% ipython --no-banner

In [1]: import numpy as np

In [2]: np.set_printoptions(suppress=True, linewidth=200)

In [3]: def tidy(a):
   ...:     return np.round(a, 3) + 0
   ...: 

In [4]: C = np.array([[-4, 7, 4], [-6, 3, -3], [0, 1, 5]])

In [5]: arr = np.repeat(C, 10 // 3, axis=0)

In [6]: rng = np.random.default_rng(962615)

In [7]: arr = arr + 0.3 * rng.normal(size=arr.shape)

In [8]: print(tidy(arr))
[[-4.227  7.077  4.391]
 [-4.196  7.112  3.572]
 [-4.31   7.197  3.666]
 [-5.447  3.005 -3.025]
 [-5.801  2.833 -2.785]
 [-6.011  3.039 -3.282]
 [ 0.375  0.971  4.883]
 [ 0.18   0.908  4.974]
 [ 0.109  0.986  4.622]]

In [9]: O, Rm = np.linalg.qr(arr)

In [10]: print(np.allclose(Rm.T @ Rm, arr.T @ arr))
True

In [11]: print(O.shape, Rm.shape)
(9, 3) (3, 3)

In [12]: labels = rng.permutation(3)

In [13]: out = arr[:, labels] * rng.choice([-1, 1], 3)

In [14]: print(tidy(out))
[[ 7.077  4.391  4.227]
 [ 7.112  3.572  4.196]
 [ 7.197  3.666  4.31 ]
 [ 3.005 -3.025  5.447]
 [ 2.833 -2.785  5.801]
 [ 3.039 -3.282  6.011]
 [ 0.971  4.883 -0.375]
 [ 0.908  4.974 -0.18 ]
 [ 0.986  4.622 -0.109]]

In [15]: Uu, _, VT = np.linalg.svd(arr.T @ out)

In [16]: print(labels)
[1 2 0]

In [17]: print(tidy(np.linalg.lstsq(arr, out)[0]))
[[ 0.  0. -1.]
 [ 1.  0.  0.]
 [ 0.  1.  0.]]

In [18]: proj = arr @ np.linalg.solve(arr.T @ arr, arr.T)

In [19]: print(tidy(np.trace(proj)))
3.0

In [20]: print(np.allclose(proj @ proj, proj))
True

In [21]: x = np.array([2, 3, 0])

In [22]: y = arr @ x

In [23]: b, lr = np.zeros(3), 1 / np.linalg.norm(arr, 2) ** 2

In [24]: for i in range(40):
    ...:     b -= lr * arr.T @ (arr @ b - y)
    ...:     if i % 10 == 0: print(i, round(np.linalg.norm(arr @ b - y), 3))
    ...: 
0 10.21
10 6.358
20 5.374
30 4.541

In [25]: print(tidy(b))
[0.907 1.88  0.617]

In [26]: print(tidy(np.linalg.cond(arr)))
7.742

In [27]: O, vecs = np.linalg.qr(arr[:, :2])[0], np.linalg.qr(arr[:, 2:])[0]

In [28]: sig = np.linalg.svd(O.T @ vecs, compute_uv=False)

In [29]: print(tidy(sig))
[0.878]

In [30]: print((sig > 0.9).sum())
0

In [31]: print(tidy(np.degrees(np.arccos(sig.clip(0, 1)))))
[28.611]

In [32]: E = np.load("run19.npy")

In [33]: print(E)
[[-2.  1.  0.  0.]
 [ 0. -2.  1.  0.]
 [ 0.  0. -2.  1.]
 [ 0.  0.  0. -2.]]

In [34]: print(np.linalg.matrix_rank(E - E[0, 0] * np.eye(4)))
3

In [35]: print(tidy(np.sort(np.linalg.eigvals(E))))
[-2. -2. -2. -2.]

In [36]: print(np.prod(np.diag(E)), tidy(np.linalg.det(E)))
16.0 16.0

In [37]: print(E @ E)
[[ 4. -4.  1.  0.]
 [ 0.  4. -4.  1.]
 [ 0.  0.  4. -4.]
 [ 0.  0.  0.  4.]]

In [38]: print([int(np.linalg.matrix_rank(np.linalg.matrix_power(E, p))) for p in range(1, 5)])
[4, 4, 4, 4]

In [39]: print(tidy(np.linalg.norm(E, 1)), tidy(np.linalg.norm(E, np.inf)))
3.0 3.0

In [40]: print(tidy(np.linalg.norm(E, "nuc")))
8.377

In [41]: print(np.linalg.norm(E, axis=1).argmax())
0

In [42]: np.linalg.norm(E, axis=2)
AxisError: axis 2 is out of bounds for array of dimension 2


In [43]: print(tidy(np.linalg.norm(E, axis=1)))
[2.236 2.236 2.236 2.   ]

In [44]: print(tidy(np.linalg.norm(E, 2)))
2.851

In [45]: C = np.sign(np.array([[1, -3, 0, -2], [2, -3, -2, 2], [1, 2, -3, 1], [1, 1, -2, 3]]))

In [46]: out = (np.tril(C, -1) + np.eye(4)) @ (np.triu(C, 1) + np.eye(4))

In [47]: evals = np.array([-1, 2, 3, 3])

In [48]: W0 = np.rint(out * evals @ np.linalg.inv(out)) + 0

In [49]: print(W0)
[[ 2. -4. -1.  2.]
 [ 0. -5.  0.  4.]
 [ 0. -8.  3.  4.]
 [ 0. -8.  0.  7.]]

In [50]: print(W0.reshape(2, -1))
[[ 2. -4. -1.  2.  0. -5.  0.  4.]
 [ 0. -8.  3.  4.  0. -8.  0.  7.]]

In [51]: print(W0.reshape(-1, 2))
[[ 2. -4.]
 [-1.  2.]
 [ 0. -5.]
 [ 0.  4.]
 [ 0. -8.]
 [ 3.  4.]
 [ 0. -8.]
 [ 0.  7.]]

In [52]: T = W0.reshape(4, 2, -1)

In [53]: print(T.shape)
(4, 2, 2)

In [54]: print(np.swapaxes(T, 1, 2)[0])
[[ 2. -1.]
 [-4.  2.]]

In [55]: print(T.transpose(1, 0, 2))
[[[ 2. -4.]
  [ 0. -5.]
  [ 0. -8.]
  [ 0. -8.]]

 [[-1.  2.]
  [ 0.  4.]
  [ 3.  4.]
  [ 0.  7.]]]

In [56]: print(tidy(np.linalg.norm(W0, 1)), tidy(np.linalg.norm(W0, np.inf)))
25.0 15.0

In [57]: print(tidy(np.linalg.norm(W0, "nuc")))
21.496

In [58]: evals, vecs = np.linalg.eig(W0)

In [59]: print(tidy(np.sort(np.linalg.eigvals(np.linalg.inv(W0)))))
[-1.     0.333  0.333  0.5  ]

In [60]: print(W0 @ vecs[:, 0] - evals[0] * vecs[:, 0])
[0. 0. 0. 0.]

In [61]: print(tidy(np.linalg.norm(W0, 2) / np.linalg.norm(W0)))
0.971

In [62]: print(np.argsort(-np.linalg.norm(W0, axis=0).round(6), kind="stable")[:3])
[1 3 2]

In [63]: print(np.linalg.matrix_rank(W0, rtol=0.1))
3

In [64]: print(round(np.log10(np.linalg.cond(W0))))
2

In [65]: print(np.linalg.cond(W0) > 100)
True

In [66]: print([round(float(x), 3) for x in np.linalg.svd(W0, compute_uv=False)[:3]])
[15.896, 3.213, 2.228]

In [67]: print(tidy(np.linalg.det(W0[::-1])))
-18.0

In [68]: print(np.einsum("ij,ji->", W0, W0))
23.0

In [69]: print(tidy(np.linalg.eigvals(W0)))
[ 2.  3. -1.  3.]

In [70]: data = np.load("w.npy")

In [71]: print(tidy(data))
[[ 0.832 -0.393 -0.393]
 [-0.393  0.084 -0.916]
 [-0.393 -0.916  0.084]]

In [72]: print(tidy(np.linalg.matrix_power(data, 4)))
[[1. 0. 0.]
 [0. 1. 0.]
 [0. 0. 1.]]

In [73]: print(tidy(np.linalg.det(data)))
-1.0

In [74]: print(tidy((data + data.T) / 2))
[[ 0.832 -0.393 -0.393]
 [-0.393  0.084 -0.916]
 [-0.393 -0.916  0.084]]

In [75]: print((data - data.T) / 2)
[[0. 0. 0.]
 [0. 0. 0.]
 [0. 0. 0.]]

In [76]: print(np.allclose(data, data.T))
True

In [77]: assert data == data.T
ValueError: The truth value of an array with more than one element is ambiguous. Use a.any() or a.all()


In [78]: print(tidy(np.abs(np.linalg.eigvals(data)).max()))
1.0

In [79]: evals, vecs = np.linalg.eig(data)

In [80]: print(evals)
[ 1. -1.  1.]

In [81]: print(tidy(np.sort(np.linalg.eigvals(data.T))))
[-1.  1.  1.]

In [82]: out = np.array([[3], [-2], [1]])

In [83]: K = np.block([[np.zeros((3, 3)), out], [out.T, np.zeros((1, 1))]])

In [84]: print(K)
[[ 0.  0.  0.  3.]
 [ 0.  0.  0. -2.]
 [ 0.  0.  0.  1.]
 [ 3. -2.  1.  0.]]

In [85]: print([round(float(np.linalg.det(K[:i, :i])), 2) + 0 for i in range(1, 5)])
[0.0, 0.0, 0.0, 0.0]

In [86]: A = np.array([[9, 6, 3], [6, 4, 2], [3, 2, 1]])

In [87]: print(tidy(np.linalg.norm(A, axis=0)))
[11.225  7.483  3.742]

In [88]: print(tidy(np.linalg.norm(A, 2)))
14.0

In [89]: print(A[1] @ A[0])
84
